$ python3 -q
>>> import numpy as np
>>> np.set_printoptions(suppress=True, linewidth=200)
>>> def rd(a):
...     return np.round(a, 1) + 0
... 
>>> J = np.loadtxt("x.csv", delimiter=",")
>>> rd(J)
array([[0.3, 0.3, 0.3, 0. ],
       [0. , 1. , 0. , 0. ],
       [0. , 0.2, 0.5, 0.2],
       [0. , 0. , 0. , 1. ]])
>>> # a transition matrix
>>> hat = np.triu(np.array([[4, 3, 0, 0], [4, 4, 4, 0], [3, 5, 2, 5], [0, 5, 5, 0]]), 1) + np.eye(4)
>>> B = hat @ J @ np.linalg.inv(hat)
>>> rd(hat @ J - J @ hat)
array([[ 0. ,  2. , -1.3, -1.7],
       [ 0. ,  1. , -2. ,  1. ],
       [ 0. ,  0. , -1. ,  2.5],
       [ 0. ,  0. ,  0. ,  0. ]])
>>> rd(np.poly(B))
array([ 1. , -2.8,  2.8, -1.2,  0.2])
>>> np.linalg.matrix_rank(B)
np.int64(4)
>>> rd(B)
array([[ 0.3,  2.3, -9. , 45. ],
       [ 0. ,  2. , -6. , 31. ],
       [ 0. ,  0.2, -0.5,  7.8],
       [ 0. ,  0. ,  0. ,  1. ]])
>>> rd(np.sort(np.abs(np.linalg.eigvals(J))))
array([0.3, 0.5, 1. , 1. ])
>>> rd((J + J.T) / 2)
array([[0.3, 0.2, 0.2, 0. ],
       [0.2, 1. , 0.1, 0. ],
       [0.2, 0.1, 0.5, 0.1],
       [0. , 0. , 0.1, 1. ]])
>>> J.inv()
Traceback (most recent call last):
  File "<python-input-14>", line 1, in <module>
    J.inv()
    ^^^^^
AttributeError: 'numpy.ndarray' object has no attribute 'inv'
>>> np.allclose(J, J.T)
False
>>> assert J == J.T
Traceback (most recent call last):
  File "<python-input-16>", line 1, in <module>
    assert J == J.T
           ^^^^^^^^
ValueError: The truth value of an array with more than one element is ambiguous. Use a.any() or a.all()
>>> rd(np.linalg.det(J))
np.float64(0.2)
>>> rd(np.trace(J))
np.float64(2.8)
>>> rd(np.kron(np.eye(2, dtype=int), J))
array([[0.3, 0.3, 0.3, 0. , 0. , 0. , 0. , 0. ],
       [0. , 1. , 0. , 0. , 0. , 0. , 0. , 0. ],
       [0. , 0.2, 0.5, 0.2, 0. , 0. , 0. , 0. ],
       [0. , 0. , 0. , 1. , 0. , 0. , 0. , 0. ],
       [0. , 0. , 0. , 0. , 0.3, 0.3, 0.3, 0. ],
       [0. , 0. , 0. , 0. , 0. , 1. , 0. , 0. ],
       [0. , 0. , 0. , 0. , 0. , 0.2, 0.5, 0.2],
       [0. , 0. , 0. , 0. , 0. , 0. , 0. , 1. ]])
>>> rd(np.linalg.det(J.T))
np.float64(0.2)
>>> rd(np.linalg.eigvals(J).sum().real)
np.float64(2.8)
>>> mat = np.load("a.npy")
>>> mat
array([[ 12.1,  -4.7,  -8.2],
       [ -0.6,  -1.9,  -4.7],
       [ -7.9,   0.4,   3.4],
       [  4.2,  -1.5,   0.9],
       [  3.4,  -5.5,   3.7],
       [ -3.9,   2.2,  -6.5],
       [ -2.4,   2.1,   0.1],
       [ -1.9,   1.9,  -1.1],
       [  9.5,  -2.8,  -2.2],
       [-10.1,  -0.4,  -5.4]])
>>> lab = mat[:, 0] > np.median(mat[:, 0])
>>> u = mat[lab].mean(axis=0) - mat[~lab].mean(axis=0)
>>> ((mat - mat.mean(axis=0)) @ u > 0).astype(int)
array([1, 0, 0, 1, 1, 0, 0, 0, 1, 0])
>>> lab.astype(int)
array([1, 1, 0, 1, 1, 0, 0, 0, 1, 0])
>>> cov = np.cov(mat, rowvar=False)
>>> rd(np.linalg.eigvalsh(cov)[::-1])
array([54.9, 16.6,  3.6])
>>> rd(mat.std(axis=0))
array([6.7, 2.6, 3.9])
>>> rd(np.corrcoef(mat.T))
array([[ 1. , -0.7, -0.2],
       [-0.7,  1. ,  0. ],
       [-0.2,  0. ,  1. ]])
>>> rd(np.polyfit(mat[:, 1], mat[:, 0], 1))
array([-1.8, -1.6])
>>> np.argwhere(np.triu(np.abs(np.corrcoef(mat.T)) > 0.8, 1))
array([], shape=(0, 2), dtype=int64)
>>> hat = mat @ np.linalg.solve(mat.T @ mat, mat.T)
>>> rd(np.trace(hat))
np.float64(3.0)
>>> np.linalg.matrix_rank(np.eye(10) - hat)
np.int64(7)
>>> rd(np.diag(hat))
array([0.6, 0.2, 0.2, 0.1, 0.6, 0.3, 0.1, 0.1, 0.2, 0.6])
>>> O, _ = np.linalg.qr(np.array([[0.7, -0.9, -1.4], [-0.9, -0.9, -1.4], [-0.9, 0.1, -0.4]]))
>>> E = -2 * O
>>> rd(E)
array([[ 1. ,  1.5, -1. ],
       [-1.2,  1.4,  0.8],
       [-1.2, -0.2, -1.6]])
>>> rd(np.linalg.pinv(E))
array([[ 0.2, -0.3, -0.3],
       [ 0.4,  0.3, -0.1],
       [-0.2,  0.2, -0.4]])
>>> rd(E.T @ E)
array([[4., 0., 0.],
       [0., 4., 0.],
       [0., 0., 4.]])
>>> rd(np.linalg.svd(E, compute_uv=False))
array([2., 2., 2.])
>>> x = np.array([2, 6, 0])
>>> target = E @ x
>>> c, lr = np.zeros(3), 1 / np.linalg.norm(E, 2) ** 2
>>> for i in range(40):
...     c -= lr * E.T @ (E @ c - target)
...     if i % 10 == 0: print(i, round(np.linalg.norm(E @ c - target), 1))
... 
0 0.0
10 0.0
20 0.0
30 0.0
>>> rd(c)
array([2., 6., 0.])
>>> rd(np.sort(np.abs(np.linalg.eigvals(E))))
array([2., 2., 2.])
>>> rd((E + E.T) / 2)
array([[ 1. ,  0.1, -1.1],
       [ 0.1,  1.4,  0.3],
       [-1.1,  0.3, -1.6]])
>>> rd(np.linalg.det(E))
np.float64(-8.0)
>>> rd((E - E.T) / 2)
array([[ 0. ,  1.3,  0.1],
       [-1.3,  0. ,  0.5],
       [-0.1, -0.5,  0. ]])
>>> np.allclose(E @ E.T, E.T @ E)
True
>>> rd(np.abs(np.linalg.eigvals(E)).max())
np.float64(2.0)
>>> np.allclose(E, E.T)
False
